>>> import numpy as np
>>> np.set_printoptions(precision=1, suppress=True, linewidth=200)
>>> mat = np.load("x.npy")
>>> mat
array([[ 2,  0,  0,  0],
       [ 0,  0, -1,  0],
       [ 0,  0,  1, -1],
       [ 0,  1, -2,  1]])
>>> r0 = np.array([-3, 3])
>>> np.correlate(mat[3], mat[2], "full")
array([ 0, -1,  3, -3,  1,  0,  0])
>>> arr = np.loadtxt("m.csv", delimiter=",")
>>> arr.round(1) + 0
array([[ 0.8,  0. ,  0. , -0.3, -0.3, -0.3, -0.3],
       [ 0. ,  1. ,  0. ,  0. ,  0. ,  0. ,  0. ],
       [ 0. ,  0. ,  1. ,  0. ,  0. ,  0. ,  0. ],
       [-0.3,  0. ,  0. ,  0.6, -0.4, -0.4, -0.4],
       [-0.3,  0. ,  0. , -0.4,  0.5, -0.5, -0.4],
       [-0.3,  0. ,  0. , -0.4, -0.5,  0.5, -0.4],
       [-0.3,  0. ,  0. , -0.4, -0.4, -0.4,  0.6]])
>>> q, R = np.linalg.qr(arr)
>>> np.round(q.T @ q, 1) + 0
array([[1., 0., 0., 0., 0., 0., 0.],
       [0., 1., 0., 0., 0., 0., 0.],
       [0., 0., 1., 0., 0., 0., 0.],
       [0., 0., 0., 1., 0., 0., 0.],
       [0., 0., 0., 0., 1., 0., 0.],
       [0., 0., 0., 0., 0., 1., 0.],
       [0., 0., 0., 0., 0., 0., 1.]])
>>> abs(R[0, 0]), round(np.linalg.norm(arr[:, 0]), 1)
(np.float64(1.0), np.float64(1.0))
>>> np.round(q @ R, 1) + 0
array([[ 0.8,  0. ,  0. , -0.3, -0.3, -0.3, -0.3],
       [ 0. ,  1. ,  0. ,  0. ,  0. ,  0. ,  0. ],
       [ 0. ,  0. ,  1. ,  0. ,  0. ,  0. ,  0. ],
       [-0.3,  0. ,  0. ,  0.6, -0.4, -0.4, -0.4],
       [-0.3,  0. ,  0. , -0.4,  0.5, -0.5, -0.4],
       [-0.3,  0. ,  0. , -0.4, -0.5,  0.5, -0.4],
       [-0.3,  0. ,  0. , -0.4, -0.4, -0.4,  0.6]])
>>> R.round(1) + 0
array([[-1.,  0.,  0.,  0.,  0.,  0.,  0.],
       [ 0., -1.,  0.,  0.,  0.,  0.,  0.],
       [ 0.,  0., -1.,  0.,  0.,  0.,  0.],
       [ 0.,  0.,  0., -1.,  0.,  0.,  0.],
       [ 0.,  0.,  0.,  0., -1.,  0.,  0.],
       [ 0.,  0.,  0.,  0.,  0.,  1.,  0.],
       [ 0.,  0.,  0.,  0.,  0.,  0.,  1.]])
>>> np.abs(np.diag(R))
array([1., 1., 1., 1., 1., 1., 1.])
>>> q.shape, R.shape
((7, 7), (7, 7))
>>> round(np.trace(q @ q.T), 1)
np.float64(7.0)
>>> np.allclose(R.T @ R, arr.T @ arr)
True
>>> x0 = np.array([-2, 2, 0, 3, -1, 1, 1])
>>> target = arr @ x0
>>> b, lr = np.zeros(7), 1 / np.linalg.norm(arr, 2) ** 2
>>> for i in range(4):
...     b -= lr * arr.T @ (arr @ b - target)
...     if i % 1 == 0: print(i, round(np.linalg.norm(arr @ b - target), 1))
... 
0 0.0
1 0.0
2 0.0
3 0.0
>>> b.round(1) + 0
array([-2.,  2.,  0.,  3., -1.,  1.,  1.])
>>> round(float(np.linalg.cond(arr)), 1)
1.0
>>> r0, r1 = arr[6], arr[1]
>>> r0 @ r0
np.float64(1.0)
>>> round(float(r0 @ r1), 1)
0.0
>>> p = (r0 @ r1) / (r0 @ r0) * r0
>>> np.linalg.matrix_rank(np.outer(r0, r1))
np.int64(1)
>>> p.round(1) + 0
array([0., 0., 0., 0., 0., 0., 0.])
>>> rng = np.random.default_rng(765)
>>> idx = rng.permutation(4)
>>> idx
array([1, 2, 0, 3])
>>> B = mat[idx][:, idx]
>>> B
array([[ 0, -1,  0,  0],
       [ 0,  1,  0, -1],
       [ 0,  0,  2,  0],
       [ 1, -2,  0,  1]])
>>> np.trace(B)
np.int64(4)
>>> np.allclose(B, mat)
False
>>> np.round(np.linalg.det(B), 1), round(float(np.linalg.det(mat[idx])), 1)
(np.float64(2.0), 2.0)
>>> B = np.linalg.inv(arr)
>>> np.round(np.linalg.inv(B), 1) + 0
array([[ 0.8,  0. ,  0. , -0.3, -0.3, -0.3, -0.3],
       [ 0. ,  1. ,  0. ,  0. ,  0. ,  0. ,  0. ],
       [ 0. ,  0. ,  1. ,  0. ,  0. ,  0. ,  0. ],
       [-0.3,  0. ,  0. ,  0.6, -0.4, -0.4, -0.4],
       [-0.3,  0. ,  0. , -0.4,  0.5, -0.5, -0.4],
       [-0.3,  0. ,  0. , -0.4, -0.5,  0.5, -0.4],
       [-0.3,  0. ,  0. , -0.4, -0.4, -0.4,  0.6]])
>>> B.round(1) + 0
array([[ 0.8,  0. ,  0. , -0.3, -0.3, -0.3, -0.3],
       [ 0. ,  1. ,  0. ,  0. ,  0. ,  0. ,  0. ],
       [ 0. ,  0. ,  1. ,  0. ,  0. ,  0. ,  0. ],
       [-0.3,  0. ,  0. ,  0.6, -0.4, -0.4, -0.4],
       [-0.3,  0. ,  0. , -0.4,  0.5, -0.5, -0.4],
       [-0.3,  0. ,  0. , -0.4, -0.5,  0.5, -0.4],
       [-0.3,  0. ,  0. , -0.4, -0.4, -0.4,  0.6]])
>>> np.round(np.linalg.cond(arr), 1)
np.float64(1.0)
>>> (np.abs(B) > 1e-9).astype(int)
array([[1, 1, 1, 1, 1, 1, 1],
       [1, 1, 1, 1, 1, 1, 1],
       [1, 1, 1, 1, 1, 1, 1],
       [1, 1, 1, 1, 1, 1, 1],
       [1, 1, 1, 1, 1, 1, 1],
       [1, 1, 1, 1, 1, 1, 1],
       [1, 1, 1, 1, 1, 1, 1]])
>>> np.round(np.linalg.slogdet(arr)[0], 1)
np.float64(-1.0)
>>> F = np.load("layer12.npy")
>>> F.round(1) + 0
array([[ 1. ,  0. , -0.1,  0.1, -0.1,  0. ],
       [ 0. ,  1. ,  0.1, -0.1,  0.1,  0. ],
       [-0.1,  0.1,  0.7,  0.3, -0.3,  0. ],
       [ 0.1, -0.1,  0.3,  0.6,  0.3,  0. ],
       [-0.1,  0.1, -0.3,  0.3,  0.7,  0. ],
       [ 0. ,  0. ,  0. ,  0. ,  0. ,  1. ]])
>>> def softmax(z):
...     e = np.exp(z - z.max(axis=-1, keepdims=True))
...     return e / e.sum(axis=-1, keepdims=True)
... 
>>> softmax(F[4] + 2)
array([0.1, 0.2, 0.1, 0.2, 0.3, 0.1])
>>> softmax(F[4])
array([0.1, 0.2, 0.1, 0.2, 0.3, 0.1])
>>> S = F @ F.T / np.sqrt(6)
>>> softmax(S).round(6).argmax(axis=1)
array([0, 1, 2, 3, 4, 5])
>>> rk = np.linalg.matrix_rank(F)
>>> rk
np.int64(5)
>>> null = np.linalg.svd(F)[2][rk:].T
>>> np.allclose(F @ null, 0)
True
>>> np.round(null @ null.T, 1) + 0
array([[ 0. ,  0. ,  0.1, -0.1,  0.1,  0. ],
       [ 0. ,  0. , -0.1,  0.1, -0.1,  0. ],
       [ 0.1, -0.1,  0.3, -0.3,  0.3,  0. ],
       [-0.1,  0.1, -0.3,  0.4, -0.3,  0. ],
       [ 0.1, -0.1,  0.3, -0.3,  0.3,  0. ],
       [ 0. ,  0. ,  0. ,  0. ,  0. ,  0. ]])
>>> [int(np.linalg.matrix_rank(np.delete(F, i, axis=0))) for i in range(6)]
[5, 5, 5, 5, 5, 5]
>>> np.linalg.matrix_rank(F.T @ F), np.linalg.matrix_rank(F @ F.T)
(np.int64(5), np.int64(5))
>>> J = np.array([[18, -27, -27, -27, 45, 9],
...     [18, -27, -27, -27, 45, 9],
...     [2, -3, -3, -3, 5, 1]])
>>> # columns 1 and 2 are equal
>>> left, sv, VT = np.linalg.svd(J)
>>> V = VT[:(sv > 1e-8).sum()]
>>> x0 = J[2] + 5 * J[0] + rng.integers(2) * np.eye(6)[0]
>>> x0
array([  92., -138., -138., -138.,  230.,   46.])
>>> np.linalg.matrix_rank(np.vstack([J, x0]))
np.int64(1)
>>> np.round(V.T @ V, 1) + 0
array([[ 0.1, -0.1, -0.1, -0.1,  0.2,  0. ],
       [-0.1,  0.2,  0.2,  0.2, -0.3, -0.1],
       [-0.1,  0.2,  0.2,  0.2, -0.3, -0.1],
       [-0.1,  0.2,  0.2,  0.2, -0.3, -0.1],
       [ 0.2, -0.3, -0.3, -0.3,  0.4,  0.1],
       [ 0. , -0.1, -0.1, -0.1,  0.1,  0. ]])
>>> round(float(np.linalg.norm(x0 - V.T @ V @ x0)), 1)
0.0
>>> np.linalg.matrix_rank(J, rtol=0.1)
np.int64(1)
>>> np.linalg.cond(J) > 100
np.True_
>>> r0, r1 = J[1], J[0]
>>> r0 @ r0
np.int64(4617)
>>> p = (r0 @ r1) / (r0 @ r0) * r0
>>> np.outer(r0, r1)
array([[  324,  -486,  -486,  -486,   810,   162],
       [ -486,   729,   729,   729, -1215,  -243],
       [ -486,   729,   729,   729, -1215,  -243],
       [ -486,   729,   729,   729, -1215,  -243],
       [  810, -1215, -1215, -1215,  2025,   405],
       [  162,  -243,  -243,  -243,   405,    81]])
>>> p
array([ 18., -27., -27., -27.,  45.,   9.])
>>> W0 = rng.normal(size=(13, 6))
>>> W0 = 10 * W0 / np.linalg.norm(W0, axis=1, keepdims=True)
>>> W0
array([[ 4.8,  1.3,  6.9,  4. ,  2. , -2.8],
       [-1. , -6. , -1.5,  1.5, -7.6, -0.9],
       [ 5. ,  5.2,  3.5, -2.7, -4.7, -2.3],
       [ 3.7, -3.5, -1.5, -6.2,  4.5,  3.7],
       [-3.8,  3.2, -6.6,  4.4,  0.7, -3.3],
       [ 8.1, -0.6,  0.1, -1.6, -5.4, -1.2],
       [ 5.5, -5.1, -0.5, -0.3,  4.9,  4.5],
       [-5.9, -0.7,  7. ,  3.2,  1.6,  1.7],
       [-2.5,  6.9, -5.9, -2.9, -1.7, -0.3],
       [ 7.9, -0.3, -2. , -1.9,  2.5,  4.9],
       [ 5.2, -2.8,  2.2,  4.7, -6.1,  1. ],
       [-3. , -2.7,  0.8,  6.5, -6.2, -1.5],
       [ 1.9, -3. , -2.2, -6.8, -5.8, -1.6]])
>>> B = np.array([[3, 1, 1], [1, 1, 0], [1, 2, 2], [1, 2, 0], [2, 1, 3], [2, 2, 2]])
>>> np.einsum("ij->j", J)
array([ 38, -57, -57, -57,  95,  19])
>>> B.T @ J.T
array([[ 81,  81,   9],
       [-54, -54,  -6],
       [117, 117,  13]])
>>> np.linalg.matrix_rank(np.vstack([J, B.T]))
np.int64(4)
>>> np.einsum("ik,kj->ij", J, B)
array([[ 81, -54, 117],
       [ 81, -54, 117],
       [  9,  -6,  13]])
>>> np.linalg.matrix_rank(J @ B)
np.int64(1)
>>> ang = np.radians(45)
>>> R = np.eye(6)
>>> R[2, 2] = R[4, 4] = np.cos(ang)
>>> R[2, 4], R[4, 2] = -np.sin(ang), np.sin(ang)
>>> R
array([[ 1. ,  0. ,  0. ,  0. ,  0. ,  0. ],
       [ 0. ,  1. ,  0. ,  0. ,  0. ,  0. ],
       [ 0. ,  0. ,  0.7,  0. , -0.7,  0. ],
       [ 0. ,  0. ,  0. ,  1. ,  0. ,  0. ],
       [ 0. ,  0. ,  0.7,  0. ,  0.7,  0. ],
       [ 0. ,  0. ,  0. ,  0. ,  0. ,  1. ]])
>>> B = W0 @ R.T
>>> np.linalg.svd(W0, compute_uv=False), np.linalg.svd(B, compute_uv=False)
(array([19.8, 18.1, 16.4, 13.4, 10.2,  5.5]), array([19.8, 18.1, 16.4, 13.4, 10.2,  5.5]))
>>> round(float(np.linalg.det(R)), 1), round(np.trace(R), 1)
(1.0, np.float64(5.4))
>>> B
array([[ 4.8,  1.3,  3.4,  4. ,  6.3, -2.8],
       [-1. , -6. ,  4.3,  1.5, -6.4, -0.9],
       [ 5. ,  5.2,  5.8, -2.7, -0.9, -2.3],
       [ 3.7, -3.5, -4.3, -6.2,  2.1,  3.7],
       [-3.8,  3.2, -5.2,  4.4, -4.2, -3.3],
       [ 8.1, -0.6,  3.9, -1.6, -3.7, -1.2],
       [ 5.5, -5.1, -3.8, -0.3,  3.1,  4.5],
       [-5.9, -0.7,  3.8,  3.2,  6.1,  1.7],
       [-2.5,  6.9, -3. , -2.9, -5.3, -0.3],
       [ 7.9, -0.3, -3.2, -1.9,  0.4,  4.9],
       [ 5.2, -2.8,  5.8,  4.7, -2.8,  1. ],
       [-3. , -2.7,  5. ,  6.5, -3.8, -1.5],
       [ 1.9, -3. ,  2.6, -6.8, -5.6, -1.6]])
>>> np.abs(B - W0).max(axis=0)
array([0. , 0. , 5.8, 0. , 4.9, 0. ])
>>> np.allclose(np.linalg.norm(W0, axis=1), np.linalg.norm(B, axis=1))
True
>>> np.allclose(W0 @ W0.T, B @ B.T)
True
>>> A = np.tril(np.array([[5, 1, 5], [5, 5, 1], [0, 4, 4]]), -1) + np.eye(3, dtype=int)
>>> A
array([[1, 0, 0],
       [5, 1, 0],
       [0, 4, 1]])
>>> # triangular, det is the product of the diagonal
>>> W1 = np.array([[0, 0, 2, 2, 0], [2, 0, 1, 1, 0], [1, 0, 2, 0, 0]])
>>> b = np.array([0, -2, 2, 3, -2])
>>> H = np.maximum(A @ W1 + b, 0)
>>> (H > 0).astype(int)
array([[0, 0, 1, 1, 0],
       [1, 0, 1, 1, 0],
       [1, 0, 1, 1, 0]])
>>> W2 = np.array([[1, 0, 2], [3, 1, 2], [2, 1, 0], [2, 3, 1], [0, 0, 1]])
>>> W1 @ W2
array([[8, 8, 2],
       [6, 4, 5],
       [5, 2, 2]])
>>> H @ W2
array([[18, 19,  5],
       [56, 55, 18],
       [39, 29, 25]])
>>> idx = rng.permutation(3)
>>> B = A[:, idx] * rng.choice([-1, 1], 3)
>>> B
array([[ 1,  0,  0],
       [ 5,  0, -1],
       [ 0, -1, -4]])
>>> left, _, VT = np.linalg.svd(A.T @ B)
>>> np.round(np.linalg.lstsq(A, B)[0], 1) + 0
array([[ 1.,  0.,  0.],
       [ 0.,  0., -1.],
       [ 0., -1.,  0.]])
>>> round(float(np.linalg.det(mat)), 1)
2.0
>>> np.linalg.matrix_power(mat, 3)
array([[  8,   0,   0,   0],
       [  0,   1,  -3,   2],
       [  0,  -2,   8,  -5],
       [  0,   3, -12,   8]])
>>> (mat - mat.T) / 2
array([[ 0. ,  0. ,  0. ,  0. ],
       [ 0. ,  0. , -0.5, -0.5],
       [ 0. ,  0.5,  0. ,  0.5],
       [ 0. ,  0.5, -0.5,  0. ]])
>>> mat @ mat
array([[ 4,  0,  0,  0],
       [ 0,  0, -1,  1],
       [ 0, -1,  3, -2],
       [ 0,  1, -5,  3]])
>>> x0 = np.array([1, 5, 6, 1, 3, 6])
>>> round(float((x0 - F @ x0) @ (F @ x0)), 1)
0.0
>>> np.linalg.eigvalsh(2 * F - np.eye(6))
array([-1.,  1.,  1.,  1.,  1.,  1.])
>>> np.round(np.eye(6) - F, 1) + 0
array([[ 0. ,  0. ,  0.1, -0.1,  0.1,  0. ],
       [ 0. ,  0. , -0.1,  0.1, -0.1,  0. ],
       [ 0.1, -0.1,  0.3, -0.3,  0.3,  0. ],
       [-0.1,  0.1, -0.3,  0.4, -0.3,  0. ],
       [ 0.1, -0.1,  0.3, -0.3,  0.3,  0. ],
       [ 0. ,  0. ,  0. ,  0. ,  0. ,  0. ]])
>>> F @ x0
array([0.2, 5.6, 4. , 3.2, 1. , 5.9])
>>> r0 = np.array([3, 3, 0, 0])
>>> X = -3 * np.eye(4) + np.outer(r0, r0)
>>> X
array([[ 6.,  9.,  0.,  0.],
       [ 9.,  6.,  0.,  0.],
       [ 0.,  0., -3.,  0.],
       [ 0.,  0.,  0., -3.]])
>>> # 3 groups of indices that never mix
>>> (X != 0).astype(int)
array([[1, 1, 0, 0],
       [1, 1, 0, 0],
       [0, 0, 1, 0],
       [0, 0, 0, 1]])
>>> (np.linalg.matrix_power((X != 0) + (X.T != 0) + np.eye(4), 4) > 0).astype(int)
array([[1, 1, 0, 0],
       [1, 1, 0, 0],
       [0, 0, 1, 0],
       [0, 0, 0, 1]])
>>> round(float(np.linalg.det(X)), 1)
-405.0
